$ ipython --no-banner

In [1]: import numpy as np

In [2]: from numpy import linalg as LA

In [3]: np.set_printoptions(precision=1, suppress=True, linewidth=120, sign=" ")

In [4]: rd = lambda a: np.round(a, 1) + 0

In [5]: J = np.load("layer9.npy")

In [6]: J
Out[6]: 
array([[ 2,  2,  2],
       [ 2,  4,  4],
       [ 2,  4,  6]])

In [7]: # symmetric, so the eigenvalues are real

In [8]: vals, V = LA.eig(J)

In [9]: rd(np.sort(LA.eigvals(LA.inv(J))))
Out[9]: array([ 0.1,  0.8,  1.6])

In [10]: rd(J @ V[:, 0] - vals[0] * V[:, 0])
Out[10]: array([ 0.,  0.,  0.])

In [11]: rd(vals)
Out[11]: array([ 10.1,   1.3,   0.6])

In [12]: Q, _ = LA.qr(np.array([[-1.0, 0.2, 0.7], [1.7, 0.3, -0.7], [1.2, 0.5, 0.5]]))

In [13]: V, _ = LA.qr(np.array([[0.3, -0.4, 0.8, -1.0],
    ...:     [0.0, -0.3, 0.3, -0.2],
    ...:     [1.5, 1.2, 1.6, 1.5],
    ...:     [-0.9, -0.4, -0.2, 0.3]]))

In [14]: s = 5 * 0.2 ** np.arange(3)

In [15]: E = Q[:, :3] * s @ V[:3]

In [16]: rd(E)
Out[16]: 
array([[ 0.4,  2.1,  0.9, -0.3],
       [-0.5, -3. , -1.1,  1.7],
       [-0.5, -1.8, -0.8,  1.7]])

In [17]: rd(LA.norm(E[0] - E[1]))
Out[17]: np.float64(5.9)

In [18]: rd(LA.norm(E[0], 1)), rd(LA.norm(E[0], np.inf))
Out[18]: (np.float64(3.7), np.float64(2.1))

In [19]: rd(LA.norm(E, 2))
Out[19]: np.float64(5.0)

In [20]: rd(LA.norm(E, 1)), rd(LA.norm(E, np.inf))
Out[20]: (np.float64(6.9), np.float64(6.3))

In [21]: rd(LA.norm(E, axis=1))
Out[21]: array([ 2.3,  3.7,  2.7])

In [22]: print(rd(LA.norm(E, axis=0)))
[ 0.9  4.1  1.6  2.4]

In [23]: rd(LA.norm(E, "nuc"))
Out[23]: np.float64(6.2)

In [24]: print(rd(E[0] @ E[1]))
-7.9

In [25]: rd(LA.norm(E) ** 2 / LA.norm(E, 2) ** 2)
Out[25]: np.float64(1.0)

In [26]: other = E / np.sqrt((E ** 2).mean(axis=1, keepdims=True))

In [27]: LA.matrix_rank(other) == LA.matrix_rank(E)
Out[27]: np.True_

In [28]: rd(LA.norm(other, axis=1))
Out[28]: array([ 2.,  2.,  2.])

In [29]: print(LA.matrix_rank(E - E.mean(axis=1, keepdims=True)))
3

In [30]: K = np.load("block7.npy")

In [31]: K
Out[31]: 
array([[ 1.5,  1.7, -2.9],
       [-0.2,  3.9,  0.9],
       [-1.3,  0.2, -1.9],
       [-0.4,  0.4, -2.5],
       [ 0.2,  1.3, -2.4],
       [-0.3,  2.6, -3.1],
       [ 0. ,  3.2, -2.7],
       [-0.1,  3.2, -0.7],
       [-0.3,  1.3, -4.1],
       [ 0.3,  2.7,  0. ],
       [ 0.1,  1. , -2.5],
       [-0.5,  1.5, -4.2],
       [ 1.7,  1.7, -3.7],
       [-0.7, -0.2, -1.7],
       [ 0.7,  2.2, -1.9],
       [-2.3,  0.5, -2.2],
       [ 0.4,  0.8, -4.5]])

In [32]: other = np.c_[K[:, :1] @ np.array([[3]]), np.array([2, 1, 2, 2, 1, 2, 1, 2, 2, 2, 1, 1, 0, 2, 0, 1, 0])]

In [33]: rd(other)
Out[33]: 
array([[ 4.5,  2. ],
       [-0.6,  1. ],
       [-3.9,  2. ],
       [-1.2,  2. ],
       [ 0.6,  1. ],
       [-0.9,  2. ],
       [ 0. ,  1. ],
       [-0.3,  2. ],
       [-0.9,  2. ],
       [ 0.9,  2. ],
       [ 0.3,  1. ],
       [-1.5,  1. ],
       [ 5.1,  0. ],
       [-2.1,  2. ],
       [ 2.1,  0. ],
       [-6.9,  1. ],
       [ 1.2,  0. ]])

In [34]: LA.matrix_rank(other)
Out[34]: np.int64(2)

In [35]: rd(LA.norm(other - K @ LA.lstsq(K, other)[0], axis=0))
Out[35]: array([ 0. ,  3.5])

In [36]: vec = np.array([2, -2])

In [37]: y = other @ vec

In [38]: rd(LA.pinv(other) @ other)
Out[38]: 
array([[ 1.,  0.],
       [ 0.,  1.]])

In [39]: print(rd(LA.solve(other.T @ other, other.T @ y)))
[ 2. -2.]

In [40]: rd(LA.lstsq(other, y)[0])
Out[40]: array([ 2., -2.])

In [41]: rng = np.random.default_rng(75)

In [42]: y = y + 0.1 * rng.normal(size=17)

In [43]: rd(y)
Out[43]: 
array([  4.9,  -3.2, -11.8,  -6.4,  -0.7,  -5.8,  -2. ,  -4.5,  -5.6,  -2.2,  -1.5,  -5.1,  10.2,  -8.2,   4.4, -15.9,
         2.3])

In [44]: b, *_ = LA.lstsq(other, y)

In [45]: [round(float(LA.norm(LA.solve(other.T @ other + lam * np.eye(2), other.T @ y))), 2) for lam in (0, 1, 10, 100)]
Out[45]: [2.83, 2.79, 2.49, 1.37]

In [46]: b.round()
Out[46]: array([ 2., -2.])

In [47]: rd(other.T @ (y - other @ b))
Out[47]: array([ 0.,  0.])

In [48]: feats = np.array([[0.4, -15.6, -21.3],
    ...:     [-10.5, 39.7, 0.8],
    ...:     [3.9, 7.9, -8.6],
    ...:     [-10.5, 37.4, -0.7],
    ...:     [0.0, -14.6, -24.1],
    ...:     [-8.0, 39.1, -1.3],
    ...:     [-2.3, -17.0, -21.4],
    ...:     [-2.5, -14.5, -20.6],
    ...:     [-1.4, -15.4, -22.2],
    ...:     [1.7, 5.1, -11.5],
    ...:     [4.5, 7.0, -9.7],
    ...:     [-1.8, -17.1, -21.6],
    ...:     [5.3, 8.5, -9.9],
    ...:     [-2.9, -16.4, -23.3],
    ...:     [4.9, 8.8, -10.7]])

In [49]: hat = feats @ LA.solve(feats.T @ feats, feats.T)

In [50]: LA.matrix_rank(np.eye(15) - hat)
Out[50]: np.int64(12)

In [51]: rd(np.trace(hat))
Out[51]: np.float64(3.0)

In [52]: d = LA.norm(feats[:, None] - feats[None], axis=-1)

In [53]: np.unravel_index(d.round(6).argmax(), d.shape)
Out[53]: (np.int64(1), np.int64(11))

In [54]: (d + 1e9 * np.eye(15)).round(6).argmin(axis=1)
Out[54]: array([  8,   3,  10,   1,   8,   3,  11,   8,  11,  10,   2,   6,  14,   6,  12])

In [55]: d.mean(axis=1).argmax()
Out[55]: np.int64(1)

In [56]: other = feats + rng.integers(-2, 3, (15, 2)) @ rng.integers(-2, 3, (2, 3))

In [57]: rd(other)
Out[57]: 
array([[ -1.6,  -9.6, -17.3],
       [-10.5,  39.7,   0.8],
       [  8.9,   4.9,  -9.6],
       [-10.5,  41.4,   2.3],
       [  2. , -12.6, -22.1],
       [ -5. ,  34.1,  -4.3],
       [ -7.3, -14. , -20.4],
       [ -0.5, -16.5, -21.6],
       [ -7.4, -13.4, -22.2],
       [  5.7,   5.1, -10.5],
       [  8.5,   7. ,  -8.7],
       [ -0.8, -20.1, -23.6],
       [  5.3,   4.5, -12.9],
       [ -4.9, -10.4, -19.3],
       [  4.9,   4.8, -13.7]])

In [58]: rd(LA.svd(other - feats, compute_uv=False))
Out[58]: array([ 17.5,  10.2,   0. ])

In [59]: LA.matrix_rank(other - feats, tol=1e-8)
Out[59]: np.int64(2)

In [60]: np.abs(other - feats).sum(axis=1)
Out[60]: array([ 12.,   0.,   9.,   7.,   6.,  11.,   9.,   5.,   8.,   5.,   5.,   6.,   7.,  12.,   7.])
